>>> import numpy as np
>>> np.set_printoptions(precision=2, suppress=True, linewidth=200, legacy="1.25")
>>> M2 = np.array([[-1, 3], [0, 0], [1, 1], [3, 2]])
>>> basis = np.array([[-1, 2, -3, -4], [2, 1, 3, -5]])
>>> feats = M2 @ basis
>>> feats
array([[  7,   1,  12, -11],
       [  0,   0,   0,   0],
       [  1,   3,   0,  -9],
       [  1,   8,  -3, -22]])
>>> P = np.triu(np.array([[2, 2, 1, 1], [2, 0, 2, 1], [0, 2, 2, 2], [2, 1, 1, 2]]), 1) + np.eye(4)
>>> M2 = P @ feats @ np.linalg.inv(P)
>>> np.round(np.linalg.det(M2), 2)
-0.0
>>> M2
array([[  9.,  -6.,  12., -69.],
       [  3.,   8., -22.,  -7.],
       [  3.,  13., -35.,   1.],
       [  1.,   6., -16.,   3.]])
>>> np.unique(feats.round(6), axis=0).shape
(4, 4)
>>> np.linalg.lstsq(feats[:-1].T, feats[-1])[2]
2
>>> np.allclose(feats[:-1].T @ np.linalg.lstsq(feats[:-1].T, feats[-1])[0], feats[-1])
True
>>> np.round(feats @ np.linalg.pinv(feats) @ feats, 2) + 0
array([[  7.,   1.,  12., -11.],
       [  0.,   0.,   0.,   0.],
       [  1.,   3.,   0.,  -9.],
       [  1.,   8.,  -3., -22.]])
>>> np.abs(np.diag(np.linalg.qr(feats)[1])) > 1e-9
array([ True,  True, False, False])
>>> E = np.loadtxt("data.csv", delimiter=",")
>>> E
array([[-0.79, -0.36,  0.36,  0.36],
       [-0.36,  0.93,  0.07,  0.07],
       [ 0.36,  0.07,  0.93, -0.07],
       [ 0.36,  0.07, -0.07,  0.93]])
>>> # symmetric, so the eigenvalues are real
>>> x = np.array([8, 3, -4, 6])
>>> h1 = np.maximum(E @ x, 0)
>>> np.flatnonzero(h1 > 1e-9)
array([1, 3])
>>> np.tanh(E @ x)
array([-1.  ,  0.07, -0.79,  1.  ])
>>> np.maximum(E @ (3 * x), 0)
array([ 0.  ,  0.21,  0.  , 26.79])
>>> np.maximum(E @ x, 0) - np.maximum(-E @ x, 0)
array([-6.64,  0.07, -1.07,  8.93])
>>> h1
array([0.  , 0.07, 0.  , 8.93])
>>> E * (h1 > 1e-9)[:, None]
array([[-0.  , -0.  ,  0.  ,  0.  ],
       [-0.36,  0.93,  0.07,  0.07],
       [ 0.  ,  0.  ,  0.  , -0.  ],
       [ 0.36,  0.07, -0.07,  0.93]])
>>> M = np.load("layer10.npy")
>>> M
array([[5., 0., 4., 4.],
       [0., 5., 0., 0.],
       [4., 0., 5., 4.],
       [4., 0., 4., 5.]])
>>> evals, V = np.linalg.eigh(M)
>>> np.linalg.svd(M, compute_uv=False)
array([13.,  5.,  1.,  1.])
>>> np.linalg.eigvalsh(M + -3 * np.eye(4))
array([-2., -2.,  2., 10.])
>>> np.round(V @ np.diag(evals) @ V.T, 2) + 0
array([[5., 0., 4., 4.],
       [0., 5., 0., 0.],
       [4., 0., 5., 4.],
       [4., 0., 4., 5.]])
>>> np.linalg.eigvalsh(M @ M)
array([  1.,   1.,  25., 169.])
>>> np.abs(V[:, -1])
array([0.58, 0.  , 0.58, 0.58])
>>> (evals > 1e-8).sum(), (evals < -1e-8).sum()
(4, 0)
>>> np.round(V.T @ M @ V, 2) + 0
array([[ 1.,  0.,  0.,  0.],
       [ 0.,  1.,  0.,  0.],
       [ 0.,  0.,  5.,  0.],
       [ 0.,  0.,  0., 13.]])
>>> u = np.array([8, 7])
>>> np.convolve(M[2], u)
array([32., 28., 40., 67., 28.])
>>> np.correlate(M[2], M[3], "full")
array([20., 16., 25., 56., 16., 20., 16.])
>>> np.array([np.convolve(row, u, "same") for row in M])
array([[40., 35., 32., 60.],
       [ 0., 40., 35.,  0.],
       [32., 28., 40., 67.],
       [32., 28., 32., 68.]])
>>> W0 = np.array([[3, -1, -3, -3], [2, 2, 1, -3], [2, 0, 0, 3]])
>>> W0
array([[ 3, -1, -3, -3],
       [ 2,  2,  1, -3],
       [ 2,  0,  0,  3]])
>>> M2 = W0 / np.linalg.norm(W0, axis=1)
Traceback (most recent call last):
  File "<python-input-42>", line 1, in <module>
    M2 = W0 / np.linalg.norm(W0, axis=1)
         ~~~^~~~~~~~~~~~~~~~~~~~~~~~~~~~
ValueError: operands could not be broadcast together with shapes (3,4) (3,) 
>>> M2 = W0 / np.linalg.norm(W0, axis=1, keepdims=True)
>>> C2 = M2 @ M2.T
>>> np.argwhere(np.triu(np.abs(C2) > 0.95, 1))
array([], shape=(0, 2), dtype=int64)
>>> (np.abs(C2) > 0.9).astype(int)
array([[1, 0, 0],
       [0, 1, 0],
       [0, 0, 1]])
>>> round(np.degrees(np.arccos(np.clip(C2[1, 2], -1, 1))), 2)
109.08
>>> (C2 - 2 * np.eye(3)).round(6).argmax(axis=1)
array([1, 0, 0])
>>> W = np.array([[2, -2, 2, 2, 0, -2],
...     [-2, -1, 0, 2, 2, -2],
...     [-1, -2, -1, 0, -2, 2],
...     [1, 1, 0, 2, 0, 0]])
>>> beta = np.array([2, 0, 1, 1, 2, -1])
>>> hid = np.maximum(W0 @ W + beta, 0)
>>> (hid > 0).mean(axis=0)
array([0.67, 0.  , 1.  , 0.67, 1.  , 0.  ])
>>> basis = np.array([[5, 5], [1, -4], [-5, 2], [-4, -5], [4, -4], [0, 4]])
>>> hid @ basis
array([[ 24,  46],
       [-16, -23],
       [-16,  -8]])
>>> W0.ravel(order="F")
array([ 3,  2,  2, -1,  2,  0, -3,  1,  0, -3, -3,  3])
>>> W0.reshape(-1, 2)
array([[ 3, -1],
       [-3, -3],
       [ 2,  2],
       [ 1, -3],
       [ 2,  0],
       [ 0,  3]])
>>> blk = W0.reshape(3, 2, -1)
>>> blk.transpose(1, 0, 2)
array([[[ 3, -1],
        [ 2,  2],
        [ 2,  0]],

       [[-3, -3],
        [ 1, -3],
        [ 0,  3]]])
>>> np.einsum("ihd,jhd->hij", blk, blk).shape
(2, 3, 3)
>>> np.einsum("ihd,ihd->ih", blk, blk)
array([[10, 18],
       [ 8, 10],
       [ 4,  9]])
>>> blk.sum(axis=1)
array([[ 0, -4],
       [ 3, -1],
       [ 2,  3]])
>>> blk[:, 0]
array([[ 3, -1],
       [ 2,  2],
       [ 2,  0]])
>>> np.swapaxes(blk, 1, 2)[1]
array([[ 2,  1],
       [ 2, -3]])
>>> M2 = np.array([[4, 4, 1], [2, 4, 1], [5, 5, 4], [0, 3, 5]])
>>> np.einsum("ij->j", W0)
array([ 7,  1, -2, -3])
>>> M2.T @ W0.T
array([[ -5,  17,   8],
       [-16,  12,  17],
       [-25,  -7,  17]])
>>> np.einsum("ik,kj->ij", W0, M2)
array([[ -5, -16, -25],
       [ 17,  12,  -7],
       [  8,  17,  17]])
>>> np.einsum("ij,ij->i", W0, W0)
array([28, 18, 13])
>>> m1 = np.load("sample12.npy")
>>> m1
array([[-0.77,  1.63,  2.4 ],
       [ 1.88, -1.61,  1.7 ],
       [ 2.21,  1.94, -0.61]])
>>> ang = np.radians(60)
>>> Rm = np.eye(3)
>>> Rm[2, 2] = Rm[1, 1] = np.cos(ang)
>>> Rm[2, 1], Rm[1, 2] = -np.sin(ang), np.sin(ang)
>>> Rm
array([[ 1.  ,  0.  ,  0.  ],
       [ 0.  ,  0.5 ,  0.87],
       [ 0.  , -0.87,  0.5 ]])
>>> M2 = m1 @ Rm.T
>>> np.abs(M2 - m1).max(axis=0)
array([0.  , 2.28, 2.61])
>>> q, Rm = np.linalg.qr(m1)
>>> Rm.round(2) + 0
array([[3., 0., 0.],
       [0., 3., 0.],
       [0., 0., 3.]])
>>> np.abs(np.diag(Rm))
array([3., 3., 3.])
>>> q.shape, Rm.shape
((3, 3), (3, 3))
>>> q
array([[-0.26,  0.54,  0.8 ],
       [ 0.63, -0.54,  0.57],
       [ 0.74,  0.65, -0.2 ]])
>>> q @ Rm
array([[-0.77,  1.63,  2.4 ],
       [ 1.88, -1.61,  1.7 ],
       [ 2.21,  1.94, -0.61]])
>>> round(float(np.trace(q @ q.T)), 2)
3.0
>>> np.allclose(Rm.T @ Rm, m1.T @ m1)
True
>>> P = np.triu(np.array([[2, 0, 0], [0, 1, 2], [0, 2, 2]]), 1) + np.eye(3)
>>> M2 = P @ m1 @ np.linalg.inv(P)
>>> np.linalg.matrix_rank(M2)
3
>>> np.linalg.pinv(m1)
array([[-0.09,  0.21,  0.25],
       [ 0.18, -0.18,  0.22],
       [ 0.27,  0.19, -0.07]])
>>> np.linalg.svd(m1, compute_uv=False)
array([3., 3., 3.])
>>> np.linalg.norm(m1, axis=0)
array([3., 3., 3.])
>>> J = np.array([[0, 1, 1, 0], [1, 0, 1, 0], [1, 1, 0, 0], [0, 0, 0, 0]])
>>> np.linalg.lstsq(J[:-1].T, J[-1])[2]
3
>>> round(np.trace(np.linalg.pinv(J) @ J), 2)
3.0
>>> np.flatnonzero(np.linalg.matrix_power((J != 0) + (J.T != 0) + np.eye(4), 4)[3])
array([3])
>>> (J != 0).astype(int)
array([[0, 1, 1, 0],
       [1, 0, 1, 0],
       [1, 1, 0, 0],
       [0, 0, 0, 0]])
>>> J @ J
array([[2, 1, 1, 0],
       [1, 2, 1, 0],
       [1, 1, 2, 0],
       [0, 0, 0, 0]])
>>> u = np.array([1, 0])
>>> np.polyval(u, J[2])
array([1, 1, 0, 0])
>>> np.array([np.convolve(row, u, "same") for row in J])
array([[0, 1, 1, 0],
       [1, 0, 1, 0],
       [1, 1, 0, 0],
       [0, 0, 0, 0]])
>>> np.cross(J[2, :3], J[1, :3])
array([ 1, -1, -1])
>>> np.convolve(J[2], u)
array([1, 1, 0, 0, 0])
>>> P = np.triu(np.array([[-1, -3, 0, 0], [-2, -2, 3, 2], [-1, -1, 2, 3], [2, -1, -1, 1]]), 1) + np.eye(4)
>>> M2 = P @ J @ np.linalg.inv(P)
>>> P @ J - J @ P
array([[-3.,  0., -6., -5.],
       [ 3.,  6.,  0., -3.],
       [ 0.,  3., -3., -2.],
       [ 0.,  0.,  0.,  0.]])
>>> round(float(np.linalg.det(M2)), 2)
0.0
>>> F = np.load("dump.npy")
>>> F
array([[1, 0, 0],
       [2, 1, 0],
       [0, 1, 1]])
>>> # triangular, det is the product of the diagonal
>>> np.prod(np.diag(F)), round(np.linalg.det(F), 2)
(1, 1.0)
>>> [int(np.linalg.matrix_rank(np.linalg.matrix_power(F, p))) for p in range(1, 4)]
[3, 3, 3]
>>> np.linalg.matrix_rank(F - F[0, 0] * np.eye(3))
2
>>> np.sort(np.linalg.eigvals(F))
array([1., 1., 1.])
